In [1]: import numpy as np

In [2]: from numpy import linalg as LA

In [3]: np.set_printoptions(precision=2, suppress=True, linewidth=120)

In [4]: rd = lambda a: np.round(a, 2) + 0

In [5]: data = np.load("test2.npy")

In [6]: print(data)
[[2 0 0 3 2 0 2 0]
 [0 0 3 2 3 1 3 0]
 [3 2 2 3 3 3 0 0]
 [1 2 1 1 2 2 1 1]
 [2 3 2 2 0 3 0 1]
 [3 0 2 0 1 3 3 2]
 [0 1 3 1 0 1 1 2]
 [0 1 2 0 2 0 3 2]]

In [7]: x0 = np.array([1, -1, 2, 2, 1, -1, 1, -2])

In [8]: y = data @ x0

In [9]: y
Out[9]: array([12, 15, 11,  2,  2,  4,  3,  4])

In [10]: rd(LA.solve(data, 2 * y))
Out[10]: array([ 2., -2.,  4.,  4.,  2., -2.,  2., -4.])

In [11]: print(rd(LA.solve(data.T, data[6])))
[0. 0. 0. 0. 0. 0. 1. 0.]

In [12]: rd(LA.norm(data[0], 1)), rd(LA.norm(data[0], np.inf))
Out[12]: (np.float64(9.0), np.float64(3.0))

In [13]: rd(LA.norm(data, axis=0))
Out[13]: array([5.2 , 4.36, 5.92, 5.29, 5.57, 5.74, 5.74, 3.74])

In [14]: print(rd(LA.norm(data) ** 2 / LA.norm(data, 2) ** 2))
1.48

In [15]: print(rd(LA.norm(data, "nuc")))
31.11

In [16]: rd(LA.norm(data, axis=1))
Out[16]: array([4.58, 5.66, 6.63, 4.12, 5.57, 6.  , 4.12, 4.69])

In [17]: rd(LA.norm(data, 2))
Out[17]: np.float64(12.21)

In [18]: print(data.reshape(-1, 2))
[[2 0]
 [0 3]
 [2 0]
 [2 0]
 [0 0]
 [3 2]
 [3 1]
 [3 0]
 [3 2]
 [2 3]
 [3 3]
 [0 0]
 [1 2]
 [1 1]
 [2 2]
 [1 1]
 [2 3]
 [2 2]
 [0 3]
 [0 1]
 [3 0]
 [2 0]
 [1 3]
 [3 2]
 [0 1]
 [3 1]
 [0 1]
 [1 2]
 [0 1]
 [2 0]
 [2 0]
 [3 2]]

In [19]: T = data.reshape(8, 2, -1)

In [20]: np.einsum("ihd,ihd->ih", T, T)
Out[20]: 
array([[13,  8],
       [13, 19],
       [26, 18],
       [ 7, 10],
       [21, 10],
       [13, 23],
       [11,  6],
       [ 5, 17]])

In [21]: T.sum(axis=1)
Out[21]: 
array([[4, 0, 2, 3],
       [3, 1, 6, 2],
       [6, 5, 2, 3],
       [3, 4, 2, 2],
       [2, 6, 2, 3],
       [4, 3, 5, 2],
       [0, 2, 4, 3],
       [2, 1, 5, 2]])

In [22]: print(T.shape)
(8, 2, 4)

In [23]: O, Rm = LA.qr(data)

In [24]: np.trace(O @ O.T)
Out[24]: np.float64(8.0)

In [25]: rd(abs(Rm[0, 0])), rd(LA.norm(data[:, 0]))
Out[25]: (np.float64(5.2), np.float64(5.2))

In [26]: mat = np.load("case7.npy")

In [27]: mat
Out[27]: 
array([[2, 1, 0, 0, 0, 0],
       [1, 2, 0, 0, 0, 0],
       [1, 1, 0, 0, 0, 0],
       [0, 0, 2, 1, 0, 0],
       [0, 0, 1, 2, 0, 0],
       [0, 0, 1, 1, 0, 0],
       [0, 0, 0, 0, 2, 1],
       [0, 0, 0, 0, 1, 2],
       [0, 0, 0, 0, 1, 1]])

In [28]: x0 = np.array([2, 3, 2, -1, -2, -1])

In [29]: y = mat @ x0

In [30]: rd(LA.lstsq(mat, y)[0])
Out[30]: array([ 2.,  3.,  2., -1., -2., -1.])

In [31]: y
Out[31]: array([ 7,  8,  5,  3,  0,  1, -5, -4, -3])

In [32]: rd(LA.pinv(mat) @ mat)
Out[32]: 
array([[1., 0., 0., 0., 0., 0.],
       [0., 1., 0., 0., 0., 0.],
       [0., 0., 1., 0., 0., 0.],
       [0., 0., 0., 1., 0., 0.],
       [0., 0., 0., 0., 1., 0.],
       [0., 0., 0., 0., 0., 1.]])

In [33]: try:
    ...:     LA.solve(mat, y)
    ...: except LA.LinAlgError as e:
    ...:     print("failed:", e)
    ...: 
failed: Last 2 dimensions of the array must be square

In [34]: rng = np.random.default_rng(22150)

In [35]: y = y + 0.1 * rng.normal(size=9)

In [36]: rd(y)
Out[36]: array([ 6.92,  7.97,  5.01,  3.13, -0.18,  1.05, -4.94, -3.9 , -3.06])

In [37]: c, *_ = LA.lstsq(mat, y)

In [38]: print(c.round())
[ 2.  3.  2. -1. -2. -1.]

In [39]: [round(float(LA.norm(LA.solve(mat.T @ mat + lam * np.eye(6), mat.T @ y))), 2) for lam in (0, 1, 10, 100)]
Out[39]: [4.88, 4.02, 2.19, 0.41]

In [40]: def softmax(z):
    ...:     e = np.exp(z - z.max(axis=-1, keepdims=True))
    ...:     return e / e.sum(axis=-1, keepdims=True)
    ...: 

In [41]: rd(softmax(10 * mat[6]))
Out[41]: array([0., 0., 0., 0., 1., 0.])

In [42]: rd(softmax(mat[6] + -1))
Out[42]: array([0.07, 0.07, 0.07, 0.07, 0.52, 0.19])

In [43]: rd(softmax(mat).sum(axis=1))
Out[43]: array([1., 1., 1., 1., 1., 1., 1., 1., 1.])

In [44]: att = mat @ mat.T / np.sqrt(6)

In [45]: rd(softmax(att))
Out[45]: 
array([[0.35, 0.23, 0.15, 0.04, 0.04, 0.04, 0.04, 0.04, 0.04],
       [0.23, 0.35, 0.15, 0.04, 0.04, 0.04, 0.04, 0.04, 0.04],
       [0.23, 0.23, 0.15, 0.07, 0.07, 0.07, 0.07, 0.07, 0.07],
       [0.04, 0.04, 0.04, 0.35, 0.23, 0.15, 0.04, 0.04, 0.04],
       [0.04, 0.04, 0.04, 0.23, 0.35, 0.15, 0.04, 0.04, 0.04],
       [0.07, 0.07, 0.07, 0.23, 0.23, 0.15, 0.07, 0.07, 0.07],
       [0.04, 0.04, 0.04, 0.04, 0.04, 0.04, 0.35, 0.23, 0.15],
       [0.04, 0.04, 0.04, 0.04, 0.04, 0.04, 0.23, 0.35, 0.15],
       [0.07, 0.07, 0.07, 0.07, 0.07, 0.07, 0.23, 0.23, 0.15]])

In [46]: softmax(att).round(6).argmax(axis=1)
Out[46]: array([0, 1, 0, 3, 4, 3, 6, 7, 6])

In [47]: W = np.array([[2, 0, 7, 0, 4],
    ...:     [7, 4, 5, 2, 8],
    ...:     [6, 8, 1, 0, 8],
    ...:     [7, 1, 7, 5, 0],
    ...:     [4, 6, 1, 2, 4],
    ...:     [4, 5, 6, 6, 5]])

In [48]: c = np.array([-4, -7, -9, 6, 4])

In [49]: act = np.maximum(mat @ W + c, 0)

In [50]: act
Out[50]: 
array([[ 7,  0, 10,  8, 20],
       [12,  1,  8, 10, 24],
       [ 5,  0,  3,  8, 16],
       [15, 10,  0, 11, 20],
       [16,  3,  6, 16, 12],
       [ 9,  2,  0, 11, 12],
       [ 8, 10,  0, 16, 17],
       [ 8,  9,  4, 20, 18],
       [ 4,  4,  0, 14, 13]])

In [51]: (act > 0).astype(int)
Out[51]: 
array([[1, 0, 1, 1, 1],
       [1, 1, 1, 1, 1],
       [1, 0, 1, 1, 1],
       [1, 1, 0, 1, 1],
       [1, 1, 1, 1, 1],
       [1, 1, 0, 1, 1],
       [1, 1, 0, 1, 1],
       [1, 1, 1, 1, 1],
       [1, 1, 0, 1, 1]])

In [52]: C = np.array([[3, 7], [8, 2], [5, 1], [6, 1], [3, 6]])

In [53]: print((act @ C).round(6).argmax(axis=1))
[1 1 1 1 0 1 0 0 0]

In [54]: act @ C
Out[54]: 
array([[179, 187],
       [216, 248],
       [126, 142],
       [251, 256],
       [234, 212],
       [145, 150],
       [251, 194],
       [290, 206],
       [167, 128]])

In [55]: W @ C
Out[55]: 
array([[ 53,  45],
       [114, 112],
       [111, 107],
       [ 94,  63],
       [ 89,  67],
       [133,  80]])
